$ python -q
>>> import numpy as np
>>> np.set_printoptions(precision=3, suppress=True, linewidth=200)
>>> W0 = np.array([[-2.2, 0.2, -0.8],
...     [0.0, 0.9, -0.6],
...     [0.5, -1.1, -1.2],
...     [5.0, -6.0, 3.0],
...     [-0.7, 1.0, 1.4],
...     [-0.4, -0.1, 0.4],
...     [-2.1, 0.8, -0.3],
...     [0.2, -0.7, -0.5],
...     [-0.9, -1.0, -1.6],
...     [-0.4, 0.9, -0.3],
...     [-0.3, 1.7, -0.7],
...     [0.1, 0.1, -0.9],
...     [0.6, -0.3, 0.4],
...     [0.2, -0.2, 1.7],
...     [0.3, 0.2, 0.6],
...     [0.7, -1.3, 0.8],
...     [0.4, 1.0, -0.2],
...     [-0.5, 0.3, -0.9],
...     [-1.1, 1.1, -1.2],
...     [1.4, 1.0, -0.1],
...     [2.6, -0.2, -1.4]])
>>> W0
array([[-2.2,  0.2, -0.8],
       [ 0. ,  0.9, -0.6],
       [ 0.5, -1.1, -1.2],
       [ 5. , -6. ,  3. ],
       [-0.7,  1. ,  1.4],
       [-0.4, -0.1,  0.4],
       [-2.1,  0.8, -0.3],
       [ 0.2, -0.7, -0.5],
       [-0.9, -1. , -1.6],
       [-0.4,  0.9, -0.3],
       [-0.3,  1.7, -0.7],
       [ 0.1,  0.1, -0.9],
       [ 0.6, -0.3,  0.4],
       [ 0.2, -0.2,  1.7],
       [ 0.3,  0.2,  0.6],
       [ 0.7, -1.3,  0.8],
       [ 0.4,  1. , -0.2],
       [-0.5,  0.3, -0.9],
       [-1.1,  1.1, -1.2],
       [ 1.4,  1. , -0.1],
       [ 2.6, -0.2, -1.4]])
>>> x0 = np.array([6, 4, 0])
>>> rhs = W0 @ x0
>>> np.round(np.linalg.lstsq(W0, rhs)[0], 3) + 0
array([6., 4., 0.])
>>> rng = np.random.default_rng(97336)
>>> rhs = rhs + 0.02 * rng.normal(size=21)
>>> rhs
array([-12.363,   3.546,  -1.392,   6.011,  -0.18 ,  -2.775,  -9.384,  -1.631,  -9.428,   1.211,   4.984,   1.026,   2.429,   0.411,   2.603,  -0.98 ,   6.404,  -1.792,  -2.189,  12.424,  14.802])
>>> beta, *_ = np.linalg.lstsq(W0, rhs)
>>> np.round(W0.T @ (rhs - W0 @ beta), 3) + 0
array([0., 0., 0.])
>>> round(np.linalg.norm(rhs - W0 @ beta), 3)
np.float64(0.099)
>>> [round(float(np.linalg.norm(np.linalg.solve(W0.T @ W0 + lam * np.eye(3), W0.T @ rhs))), 2) for lam in (0, 1, 10, 100)]
[7.21, 6.75, 4.32, 1.06]
>>> beta
array([5.998, 4.   , 0.006])
>>> Y = np.c_[W0[:, :2] @ np.array([[-2, 3], [-3, 2]]), np.array([-1, 1, 1, -2, -2, -1, -1, -1, 2, 2, -1, 2, -1, 1, -2, 1, -2, -2, 0, -2, 0])]
>>> Y
array([[ 3.8, -6.2, -1. ],
       [-2.7,  1.8,  1. ],
       [ 2.3, -0.7,  1. ],
       [ 8. ,  3. , -2. ],
       [-1.6, -0.1, -2. ],
       [ 1.1, -1.4, -1. ],
       [ 1.8, -4.7, -1. ],
       [ 1.7, -0.8, -1. ],
       [ 4.8, -4.7,  2. ],
       [-1.9,  0.6,  2. ],
       [-4.5,  2.5, -1. ],
       [-0.5,  0.5,  2. ],
       [-0.3,  1.2, -1. ],
       [ 0.2,  0.2,  1. ],
       [-1.2,  1.3, -2. ],
       [ 2.5, -0.5,  1. ],
       [-3.8,  3.2, -2. ],
       [ 0.1, -0.9, -2. ],
       [-1.1, -1.1,  0. ],
       [-5.8,  6.2, -2. ],
       [-4.6,  7.4,  0. ]])
>>> np.round(np.linalg.norm(Y - W0 @ np.linalg.lstsq(W0, Y)[0], axis=0), 3) + 0
array([0.   , 0.   , 6.243])
>>> np.linalg.matrix_rank(Y)
np.int64(3)
>>> proj = Y @ np.linalg.solve(Y.T @ Y, Y.T)
>>> np.allclose(proj @ proj, proj)
True
>>> np.linalg.matrix_rank(np.eye(21) - proj)
np.int64(18)
>>> d = np.linalg.norm(W0[:, None] - W0[None], axis=-1)
>>> np.linalg.matrix_rank(d ** 2)
np.int64(5)
>>> np.flatnonzero(d[16] < d.mean() / 2)
array([ 1,  9, 10, 11, 14, 16, 19])
>>> (d + 1e9 * np.eye(21)).round(6).argmin(axis=1)
array([ 6,  9,  7, 15, 14, 14,  0,  2,  2,  1,  1, 17, 14, 14, 12, 12,  1, 11, 17, 16, 19])
>>> d.shape
(21, 21)
>>> F = np.loadtxt("dump.csv", delimiter=",")
>>> F
array([[1.   , 0.5  , 0.25 , 0.125, 0.062, 0.031],
       [0.5  , 1.   , 0.5  , 0.25 , 0.125, 0.062],
       [0.25 , 0.5  , 1.   , 0.5  , 0.25 , 0.125],
       [0.125, 0.25 , 0.5  , 1.   , 0.5  , 0.25 ],
       [0.062, 0.125, 0.25 , 0.5  , 1.   , 0.5  ],
       [0.031, 0.062, 0.125, 0.25 , 0.5  , 1.   ]])
>>> x0 = np.ones(6)
>>> for _ in range(6):
...     x0 = F @ x0
...     x0 /= np.linalg.norm(x0)
...     print(round(x0 @ F @ x0, 3))
... 
2.387
2.392
2.393
2.393
2.393
2.393
>>> np.round(np.linalg.eigvalsh(F)[-1], 3)
np.float64(2.393)
>>> x0
array([0.306, 0.42 , 0.48 , 0.48 , 0.42 , 0.306])
>>> x0 = np.array([2, 0, 1, 1, 1, 2])
>>> rhs = F @ x0
>>> beta, lr = np.zeros(6), 1 / np.linalg.norm(F, 2) ** 2
>>> for i in range(20):
...     beta -= lr * F.T @ (F @ beta - rhs)
...     if i % 5 == 0: print(i, round(np.linalg.norm(F @ beta - rhs), 3))
... 
0 1.252
5 0.727
10 0.508
15 0.394
>>> beta
array([1.594, 0.544, 0.747, 0.948, 1.252, 1.794])
>>> u, g = F[4], F[1]
>>> round(float(u @ u), 3)
1.582
>>> u @ g
np.float64(0.562)
>>> pr = (u @ g) / (u @ u) * u
>>> round(float((g - pr) @ u), 3)
-0.0
>>> np.outer(u, g)
array([[0.031, 0.062, 0.031, 0.015, 0.008, 0.004],
       [0.062, 0.125, 0.062, 0.031, 0.016, 0.008],
       [0.125, 0.25 , 0.125, 0.062, 0.031, 0.015],
       [0.25 , 0.5  , 0.25 , 0.125, 0.062, 0.031],
       [0.5  , 1.   , 0.5  , 0.25 , 0.125, 0.062],
       [0.25 , 0.5  , 0.25 , 0.125, 0.062, 0.031]])
>>> pr
array([0.022, 0.044, 0.089, 0.178, 0.355, 0.178])
>>> g - pr
array([ 0.478,  0.956,  0.411,  0.072, -0.23 , -0.116])
>>> np.round(np.linalg.norm(u + g) ** 2 + np.linalg.norm(u - g) ** 2, 3)
np.float64(6.328)
>>> np.linalg.matrix_rank(np.outer(u, g))
np.int64(1)
>>> np.linalg.norm(F, axis=0)
array([1.155, 1.258, 1.281, 1.281, 1.258, 1.155])
>>> np.round(np.linalg.norm(F) ** 2 / np.linalg.norm(F, 2) ** 2, 3)
np.float64(1.591)
>>> np.round(np.linalg.norm(F[0], 1), 3), np.round(np.linalg.norm(F[0], np.inf), 3)
(np.float64(1.968), np.float64(1.0))
>>> round(np.linalg.norm(F, "nuc"), 3)
np.float64(6.0)
>>> round(np.linalg.norm(F, 2), 3)
np.float64(2.393)
>>> round(float(np.linalg.norm(F[0] - F[2])), 3)
1.144
>>> np.linalg.norm(F, axis=1).argmax()
np.int64(2)
>>> np.round(F[0] @ F[2], 3)
np.float64(0.832)
>>> np.linalg.norm(F, axis=1)
array([1.155, 1.258, 1.281, 1.281, 1.258, 1.155])
>>> M = np.loadtxt("test16.csv", delimiter=",")
>>> M
array([[ 14.956,   2.062,  13.973,   3.351,  14.005,  16.081],
       [-21.942, -56.949, -14.119,  70.903,  19.168, -29.908],
       [ 38.019,   4.992,  16.09 ,  20.98 ,  10.973,   8.071],
       [ 23.096,  16.065,  11.806, -10.993,  10.184,  21.931],
       [-15.065, -41.124, -13.073,  52.01 ,  14.93 , -21.153],
       [  4.016,  22.079,  19.789, -38.022,   0.853,  25.957],
       [  3.923,  42.894,   8.98 , -62.959, -20.993,  18.936],
       [ -6.934,  -3.102,  33.042, -13.906,  14.01 ,  22.871],
       [-38.801, -20.965,  23.892, -12.117,  12.163,  11.885],
       [-24.955, -26.969,   6.021,  15.984,  10.974,  -4.037],
       [-10.018,   2.867, -11.947, -12.943,   1.939,   5.927]])
>>> Y = np.c_[M[:, :4] @ np.array([[-1, 2, 1, 0], [3, -1, -2, -3], [0, 3, 2, 1], [3, 2, -3, 3]]), np.array([5, 1, 1, 7, 2, 4, -3, 2, -2, -6, 6])]
>>> Y
array([[   1.283,   76.471,   28.725,   17.84 ,    5.   ],
       [  63.804,  112.514, -148.991,  369.437,    1.   ],
       [  39.897,  161.276,   -2.725,   64.054,    1.   ],
       [  -7.88 ,   43.559,   47.557,  -69.368,    7.   ],
       [  47.723,   75.795, -114.993,  266.329,    2.   ],
       [ -51.845,  -30.724,  113.502, -160.514,    4.   ],
       [ -64.118, -134.026,  124.972, -308.579,   -3.   ],
       [ -44.09 ,   60.548,  107.072,    0.63 ,    2.   ],
       [ -60.445,   -9.195,   87.264,   50.436,   -2.   ],
       [  -8.   ,   27.09 ,   -6.927,  134.88 ,   -6.   ],
       [ -20.21 ,  -84.63 ,   -0.817,  -59.377,    6.   ]])
>>> np.round(np.linalg.lstsq(M, Y[:, 0])[0], 3) + 0
array([-1.,  3.,  0.,  3.,  0.,  0.])
>>> np.linalg.norm(np.linalg.qr(M)[0].T @ Y, axis=0) ** 2 / ((Y ** 2).sum(axis=0) + 1e-12)
array([1.   , 1.   , 1.   , 1.   , 0.828])
>>> np.linalg.matrix_rank(Y)
np.int64(5)
>>> np.linalg.matrix_rank(np.c_[M, Y])
np.int64(7)
>>> Xc = Y - Y.mean(axis=0)
>>> left, sv, vt = np.linalg.svd(Xc, full_matrices=False)
>>> np.abs(vt[0]).argmax()
np.int64(3)
>>> left, sv, vt = np.linalg.svd(M)
>>> sv
array([164.369,  75.359,  67.084,  18.066,   0.335,   0.174])
>>> Y = left[:, :4] @ np.diag(sv[:4]) @ vt[:4]
>>> np.round(np.linalg.norm(M - Y) / np.linalg.norm(M), 3)
np.float64(0.002)
>>> np.linalg.matrix_rank(Y)
np.int64(4)
